>>> import numpy as np
>>> import numpy.linalg as la
>>> np.set_printoptions(precision=2, suppress=True, linewidth=160, legacy="1.25")
>>> m1 = np.load("layer17.npy")
>>> m1
array([[0.1 , 0.05, 0.  , 0.05, 0.05, 0.  , 0.1 , 0.  , 0.14, 0.14, 0.1 , 0.14, 0.05, 0.  , 0.1 ],
       [0.11, 0.11, 0.  , 0.11, 0.04, 0.11, 0.11, 0.07, 0.07, 0.  , 0.07, 0.07, 0.  , 0.04, 0.11],
       [0.08, 0.  , 0.08, 0.12, 0.08, 0.08, 0.08, 0.12, 0.  , 0.12, 0.  , 0.12, 0.04, 0.08, 0.04],
       [0.08, 0.08, 0.  , 0.15, 0.  , 0.04, 0.12, 0.04, 0.08, 0.12, 0.12, 0.12, 0.  , 0.08, 0.  ],
       [0.04, 0.  , 0.13, 0.04, 0.13, 0.04, 0.13, 0.13, 0.  , 0.13, 0.04, 0.04, 0.  , 0.  , 0.13],
       [0.08, 0.  , 0.12, 0.  , 0.12, 0.17, 0.12, 0.04, 0.04, 0.  , 0.12, 0.04, 0.12, 0.  , 0.  ],
       [0.09, 0.  , 0.09, 0.  , 0.13, 0.  , 0.09, 0.09, 0.09, 0.09, 0.04, 0.09, 0.09, 0.09, 0.04],
       [0.04, 0.04, 0.04, 0.  , 0.12, 0.12, 0.12, 0.16, 0.08, 0.04, 0.04, 0.  , 0.04, 0.12, 0.04],
       [0.06, 0.17, 0.11, 0.  , 0.  , 0.06, 0.  , 0.17, 0.17, 0.  , 0.  , 0.11, 0.  , 0.  , 0.17],
       [0.16, 0.05, 0.16, 0.16, 0.  , 0.  , 0.05, 0.05, 0.11, 0.16, 0.  , 0.  , 0.  , 0.05, 0.05],
       [0.05, 0.05, 0.11, 0.05, 0.11, 0.16, 0.11, 0.  , 0.  , 0.05, 0.05, 0.  , 0.  , 0.11, 0.16],
       [0.1 , 0.  , 0.07, 0.07, 0.1 , 0.03, 0.1 , 0.1 , 0.1 , 0.07, 0.  , 0.14, 0.03, 0.03, 0.03],
       [0.  , 0.08, 0.  , 0.04, 0.04, 0.08, 0.04, 0.12, 0.08, 0.  , 0.08, 0.08, 0.12, 0.12, 0.12],
       [0.  , 0.11, 0.  , 0.  , 0.11, 0.04, 0.07, 0.  , 0.07, 0.11, 0.11, 0.04, 0.11, 0.14, 0.11],
       [0.12, 0.  , 0.04, 0.04, 0.12, 0.04, 0.08, 0.04, 0.12, 0.08, 0.12, 0.  , 0.12, 0.  , 0.12]])
>>> # a transition matrix
>>> m1 @ np.ones(15)
array([1., 1., 1., 1., 1., 1., 1., 1., 1., 1., 1., 1., 1., 1., 1.])
>>> pr = np.eye(15)[5]
>>> for _ in range(6):
...     pr = pr @ m1
...     print(pr.round(2))
... 
[0.08 0.   0.12 0.   0.12 0.17 0.12 0.04 0.04 0.   0.12 0.04 0.12 0.   0.  ]
[0.06 0.03 0.08 0.04 0.09 0.08 0.09 0.08 0.05 0.06 0.06 0.07 0.06 0.06 0.08]
[0.07 0.04 0.07 0.05 0.09 0.06 0.09 0.08 0.07 0.08 0.06 0.06 0.05 0.05 0.08]
[0.07 0.04 0.07 0.05 0.08 0.06 0.09 0.08 0.08 0.08 0.06 0.06 0.05 0.05 0.08]
[0.08 0.04 0.07 0.05 0.08 0.06 0.09 0.08 0.08 0.08 0.06 0.06 0.05 0.05 0.08]
[0.08 0.05 0.07 0.05 0.08 0.06 0.09 0.08 0.08 0.08 0.06 0.06 0.05 0.05 0.08]
